% ipython --no-banner

In [1]: import numpy as np

In [2]: import numpy.linalg as la

In [3]: np.set_printoptions(suppress=True, linewidth=100)

In [4]: J = np.loadtxt("block7.csv", delimiter=",")

In [5]: J.round(2)
Out[5]: 
array([[ 0.7 ,  0.61, -0.28,  0.58, -0.07],
       [ 0.61,  1.4 ,  0.14, -0.09,  0.63],
       [-0.28,  0.14,  1.13, -0.64, -0.17],
       [ 0.58, -0.09, -0.64,  0.91, -0.45],
       [-0.07,  0.63, -0.17, -0.45,  0.86]])

In [6]: # symmetric, so the eigenvalues are real

In [7]: np.allclose(J, J.T)
Out[7]: True

In [8]: np.round(np.sort(np.abs(la.eigvals(J))), 2) + 0
Out[8]: array([0., 0., 1., 2., 2.])

In [9]: Uu, sig, Vh = la.svd(J)

In [10]: np.argmax(sig[:-1] / (sig[1:] + 1e-6)) + 1
Out[10]: np.int64(3)

In [11]: A2 = Uu[:, :3] @ np.diag(sig[:3]) @ Vh[:3]

In [12]: la.matrix_rank(J, rtol=0.05)
Out[12]: np.int64(3)

In [13]: round(la.norm(J - A2, 2), 2), round(float(sig[3]), 2)
Out[13]: (np.float64(0.0), 0.0)

In [14]: np.argsort(-la.norm(J, axis=0).round(6), kind="stable")[:3]
Out[14]: array([1, 2, 3])

In [15]: la.cond(J) > 100
Out[15]: np.True_

In [16]: w, vecs = la.eigh(J)

In [17]: np.round(la.eigvalsh(J + 5 * np.eye(5)), 2)
Out[17]: array([5., 5., 6., 7., 7.])

In [18]: np.unique(w.round(6) + 0, return_counts=True)[1]
Out[18]: array([2, 1, 2])

In [19]: np.round(la.eigvalsh(J @ J), 2) + 0
Out[19]: array([0., 0., 1., 4., 4.])

In [20]: (w > 1e-8).sum(), (w < -1e-8).sum()
Out[20]: (np.int64(3), np.int64(0))

In [21]: np.round(vecs @ np.diag(w) @ vecs.T, 2)
Out[21]: 
array([[ 0.7 ,  0.61, -0.28,  0.58, -0.07],
       [ 0.61,  1.4 ,  0.14, -0.09,  0.63],
       [-0.28,  0.14,  1.13, -0.64, -0.17],
       [ 0.58, -0.09, -0.64,  0.91, -0.45],
       [-0.07,  0.63, -0.17, -0.45,  0.86]])

In [22]: w.round(2) + 0
Out[22]: array([0., 0., 1., 2., 2.])

In [23]: np.round(vecs.T @ J @ vecs, 2) + 0
Out[23]: 
array([[0., 0., 0., 0., 0.],
       [0., 0., 0., 0., 0.],
       [0., 0., 1., 0., 0.],
       [0., 0., 0., 2., 0.],
       [0., 0., 0., 0., 2.]])

In [24]: rank = la.matrix_rank(J)

In [25]: rank
Out[25]: np.int64(3)

In [26]: N = la.svd(J)[2][rank:].T

In [27]: N.shape
Out[27]: (5, 2)

In [28]: [int(la.matrix_rank(J[:i])) for i in range(1, len(J) + 1)]
Out[28]: [1, 2, 3, 3, 3]

In [29]: E = np.load("test3.npy")

In [30]: E
Out[30]: 
array([[ 1.06,  3.91, -2.01,  4.94,  4.03, -1.06],
       [ 0.93,  4.01, -1.9 ,  5.08,  3.98, -0.99],
       [ 0.99,  4.02, -1.98,  5.05,  3.92, -1.02],
       [ 1.  ,  4.02, -1.98,  4.95,  4.03, -0.98],
       [ 0.98,  4.08, -1.93,  5.04,  4.05, -0.99],
       [ 1.03,  4.01, -1.96,  5.08,  4.02, -1.05],
       [ 1.  ,  3.96, -2.12,  5.  ,  4.02, -0.9 ],
       [ 1.09,  4.  , -2.02,  4.99,  4.01, -1.01],
       [ 1.02,  4.08, -2.02,  5.03,  4.02, -1.04],
       [ 1.01,  4.  , -1.98,  5.05,  3.89, -0.99],
       [ 1.09,  3.98, -1.99,  4.98,  3.99, -0.98],
       [ 1.05,  4.  , -2.04,  5.  ,  4.02, -1.05],
       [ 1.01,  4.02, -2.05,  4.97,  3.97, -1.05],
       [ 1.  ,  4.  , -1.99,  4.98,  4.02, -0.97],
       [ 0.93,  4.  , -1.97,  4.87,  4.05, -1.04],
       [ 1.07,  4.01, -1.98,  5.04,  3.95, -1.  ],
       [-3.97, -2.07, -0.91,  4.99, -2.09,  3.04],
       [-4.05, -1.96, -0.96,  4.92, -2.04,  3.02],
       [-3.97, -1.99, -1.03,  5.01, -2.04,  2.96],
       [-4.02, -1.98, -1.02,  4.98, -1.98,  3.01],
       [-3.96, -1.94, -0.96,  5.02, -2.06,  3.02],
       [-4.03, -2.  , -0.98,  4.98, -2.  ,  2.99],
       [-4.01, -1.95, -1.02,  5.04, -2.03,  3.04],
       [-4.  , -1.95, -1.04,  4.95, -1.96,  3.  ],
       [-4.03, -1.97, -1.03,  4.96, -2.03,  3.01],
       [-4.06, -2.09, -1.  ,  4.98, -1.98,  3.07],
       [-4.05, -2.05, -0.94,  4.98, -2.02,  3.07],
       [-4.01, -1.98, -0.92,  5.09, -1.94,  3.08],
       [-3.99, -2.03, -1.  ,  5.05, -1.99,  3.  ],
       [-3.96, -1.98, -1.05,  5.02, -2.03,  2.96],
       [-3.99, -2.03, -0.99,  4.98, -1.96,  2.96],
       [-4.03, -2.03, -0.98,  5.  , -1.91,  3.01]])

In [31]: D = la.norm(E[:, None] - E[None], axis=-1)

In [32]: D.mean(axis=1).argmax()
Out[32]: np.int64(16)

In [33]: (D + 1e9 * np.eye(32)).round(6).argmin(axis=1)
Out[33]: 
array([11,  4,  9, 13,  8, 15, 13, 10, 11,  2,  7,  7, 11,  3,  3, 10, 26, 24, 29, 21, 22, 19, 20,
       19, 19, 26, 25, 28, 30, 18, 21, 30])

In [34]: D.shape
Out[34]: (32, 32)

In [35]: la.matrix_rank(D ** 2)
Out[35]: np.int64(8)

In [36]: D[:5, :5].round(2)
Out[36]: 
array([[0.  , 0.26, 0.21, 0.15, 0.24],
       [0.26, 0.  , 0.12, 0.18, 0.12],
       [0.21, 0.12, 0.  , 0.15, 0.16],
       [0.15, 0.18, 0.15, 0.  , 0.12],
       [0.24, 0.12, 0.16, 0.12, 0.  ]])
